>>> import numpy as np
>>> import numpy.linalg as la
>>> np.set_printoptions(precision=2, suppress=True, linewidth=200, legacy="1.25")
>>> mat = np.array([[-0.3, -0.2, 1.0, 1.9],
...     [-0.8, 0.5, -0.4, 0.0],
...     [0.8, 0.0, 0.2, -0.2],
...     [1.0, -1.5, -0.9, 0.5]])
>>> f = np.array([5, 1, -3, 4])
>>> A2 = mat + np.outer(f, np.eye(4)[1])
>>> np.round(la.det(A2) / la.det(mat), 2), np.round(1 + la.solve(mat, f)[1], 2)
(-2.43, -2.43)
>>> la.matrix_rank(la.inv(A2) - la.inv(mat), tol=1e-8)
1
>>> mat.reshape(-1, 2)
array([[-0.3, -0.2],
       [ 1. ,  1.9],
       [-0.8,  0.5],
       [-0.4,  0. ],
       [ 0.8,  0. ],
       [ 0.2, -0.2],
       [ 1. , -1.5],
       [-0.9,  0.5]])
>>> blk = mat.reshape(4, 2, -1)
>>> np.swapaxes(blk, 1, 2)[0]
array([[-0.3,  1. ],
       [-0.2,  1.9]])
>>> blk[:, 0]
array([[-0.3, -0.2],
       [-0.8,  0.5],
       [ 0.8,  0. ],
       [ 1. , -1.5]])
>>> blk.shape
(4, 2, 2)
>>> blk = np.stack([mat, 2 * mat, mat[::-1]])
>>> blk.sum(axis=0)
array([[ 0.1, -2.1,  2.1,  6.2],
       [-1.6,  1.5, -1. , -0.2],
       [ 1.6,  0.5,  0.2, -0.6],
       [ 2.7, -4.7, -1.7,  3.4]])
>>> A2 = np.array([[1, 4], [0, 2]])
>>> A = np.tile(A2, (2, 2))
>>> A
array([[1, 4, 1, 4],
       [0, 2, 0, 2],
       [1, 4, 1, 4],
       [0, 2, 0, 2]])
>>> U, sigma, Vh = la.svd(A)
>>> sigma.round(2) + 0
array([9.12, 0.88, 0.  , 0.  ])
>>> A2 = U[:, :2] @ np.diag(sigma[:2]) @ Vh[:2]
>>> np.round(np.abs(A - A2).max(), 2)
0.0
>>> la.matrix_rank(A, rtol=0.05)
2
>>> np.round(la.norm(A - A2) / la.norm(A), 2)
0.0
>>> la.matrix_rank(A2)
2
>>> np.round(A @ la.pinv(A) @ A, 2) + 0
array([[1., 4., 1., 4.],
       [0., 2., 0., 2.],
       [1., 4., 1., 4.],
       [0., 2., 0., 2.]])
>>> round(float(np.trace(la.pinv(A) @ A)), 2)
2.0
>>> np.allclose(A[:-1].T @ la.lstsq(A[:-1].T, A[-1])[0], A[-1])
True
>>> la.lstsq(A[:-1].T, A[-1])[2]
2
>>> A @ A
array([[ 2, 24,  2, 24],
       [ 0,  8,  0,  8],
       [ 2, 24,  2, 24],
       [ 0,  8,  0,  8]])
>>> assert A == A.T
Traceback (most recent call last):
  File "<python-input-30>", line 1, in <module>
    assert A == A.T
           ^^^^^^^^
ValueError: The truth value of an array with more than one element is ambiguous. Use a.any() or a.all()
>>> np.allclose(A @ A.T, A.T @ A)
False
>>> (A - A.T) / 2
array([[ 0.,  2.,  0.,  2.],
       [-2.,  0., -2.,  0.],
       [ 0.,  2.,  0.,  2.],
       [-2.,  0., -2.,  0.]])
>>> A.inv()
Traceback (most recent call last):
  File "<python-input-33>", line 1, in <module>
    A.inv()
    ^^^^^
AttributeError: 'numpy.ndarray' object has no attribute 'inv'
>>> la.matrix_power(A, 4)
array([[  8, 480,   8, 480],
       [  0, 128,   0, 128],
       [  8, 480,   8, 480],
       [  0, 128,   0, 128]])
>>> round(la.det(A), 2)
0.0
>>> W0 = np.load("out7.npy")
>>> W0
array([[ 1, -2,  4, -8],
       [ 1, -1,  1, -1],
       [ 1,  0,  0,  0]])
>>> A2 = W0[0, 0] * W0[1:] - np.outer(W0[1:, 0], W0[0])
>>> A2
array([[ 0,  1, -3,  7],
       [ 0,  2, -4,  8]])
>>> np.flatnonzero(~A2.round(6).any(axis=1))
array([], dtype=int64)
>>> A2 = np.array([[0, -3, -2], [-3, 2, -3]])
>>> basis = np.kron(A2, W0)
>>> basis
array([[  0,   0,   0,   0,  -3,   6, -12,  24,  -2,   4,  -8,  16],
       [  0,   0,   0,   0,  -3,   3,  -3,   3,  -2,   2,  -2,   2],
       [  0,   0,   0,   0,  -3,   0,   0,   0,  -2,   0,   0,   0],
       [ -3,   6, -12,  24,   2,  -4,   8, -16,  -3,   6, -12,  24],
       [ -3,   3,  -3,   3,   2,  -2,   2,  -2,  -3,   3,  -3,   3],
       [ -3,   0,   0,   0,   2,   0,   0,   0,  -3,   0,   0,   0]])
>>> la.matrix_rank(basis)
6
>>> A2 = np.array([[1, 7],
...     [4, 5],
...     [0, 2],
...     [4, 7],
...     [5, 9],
...     [3, 1],
...     [1, 9],
...     [9, 6],
...     [9, 6],
...     [4, 2],
...     [9, 0],
...     [9, 6]])
>>> np.vstack([basis, A2.T]).shape
(8, 12)
>>> np.einsum("ik,kj->ji", basis, A2)
array([[277,   8, -33,  84,  -6, -20],
       [107, -29, -39, 281,  37, -21]])
>>> np.einsum("ij,ij->i", basis, basis)
array([1105,   52,   13, 1870,   88,   22])
>>> A2 @ basis
Traceback (most recent call last):
  File "<python-input-49>", line 1, in <module>
    A2 @ basis
    ~~~^~~~~~~
ValueError: matmul: Input operand 1 has a mismatch in its core dimension 0, with gufunc signature (n?,k),(k,m?)->(n?,m?) (size 6 is different from 2)
>>> la.matrix_rank(np.vstack([basis, A2.T]))
8
>>> la.matrix_rank(basis @ A2)
2
>>> data = np.abs(np.array([[-1, 0, 0, 0], [-1, 1, -2, 0], [1, 2, -1, 2], [-1, -2, -2, -1]])) + np.eye(4)
>>> data = data / data.sum(axis=1, keepdims=True)
>>> data
array([[1.  , 0.  , 0.  , 0.  ],
       [0.2 , 0.4 , 0.4 , 0.  ],
       [0.14, 0.29, 0.29, 0.29],
       [0.14, 0.29, 0.29, 0.29]])
>>> U, sigma, Vh = la.svd(data, full_matrices=False)
>>> np.round(U.T @ data @ Vh.T, 2) + 0
array([[1.1 , 0.  , 0.  , 0.  ],
       [0.  , 0.78, 0.  , 0.  ],
       [0.  , 0.  , 0.27, 0.  ],
       [0.  , 0.  , 0.  , 0.  ]])
>>> np.round(U.T @ U, 2) + 0
array([[1., 0., 0., 0.],
       [0., 1., 0., 0.],
       [0., 0., 1., 0.],
       [0., 0., 0., 1.]])
>>> np.allclose(U * sigma @ Vh, data)
True
>>> round(np.sqrt((sigma ** 2).sum()), 2), round(la.norm(data), 2)
(1.37, 1.37)
>>> f = np.array([0, 0, 2])
>>> np.polyval(f, data[0])
array([2., 2., 2., 2.])
>>> M = np.load("dump.npy")
>>> M
array([[1.  , 0.2 , 0.04, 0.01],
       [0.2 , 1.  , 0.2 , 0.04],
       [0.04, 0.2 , 1.  , 0.2 ],
       [0.01, 0.04, 0.2 , 1.  ]])
>>> # symmetric
>>> th = np.radians(15)
>>> Rm = np.eye(4)
>>> Rm[0, 0] = Rm[2, 2] = np.cos(th)
>>> Rm[0, 2], Rm[2, 0] = -np.sin(th), np.sin(th)
>>> Rm
array([[ 0.97,  0.  , -0.26,  0.  ],
       [ 0.  ,  1.  ,  0.  ,  0.  ],
       [ 0.26,  0.  ,  0.97,  0.  ],
       [ 0.  ,  0.  ,  0.  ,  1.  ]])
>>> A2 = W0 @ Rm.T
>>> np.abs(A2 - W0).max(axis=0)
array([1.07, 0.  , 0.26, 0.  ])
>>> np.allclose(la.norm(W0, axis=1), la.norm(A2, axis=1))
True
>>> A2
array([[-0.07, -2.  ,  4.12, -8.  ],
       [ 0.71, -1.  ,  1.22, -1.  ],
       [ 0.97,  0.  ,  0.26,  0.  ]])
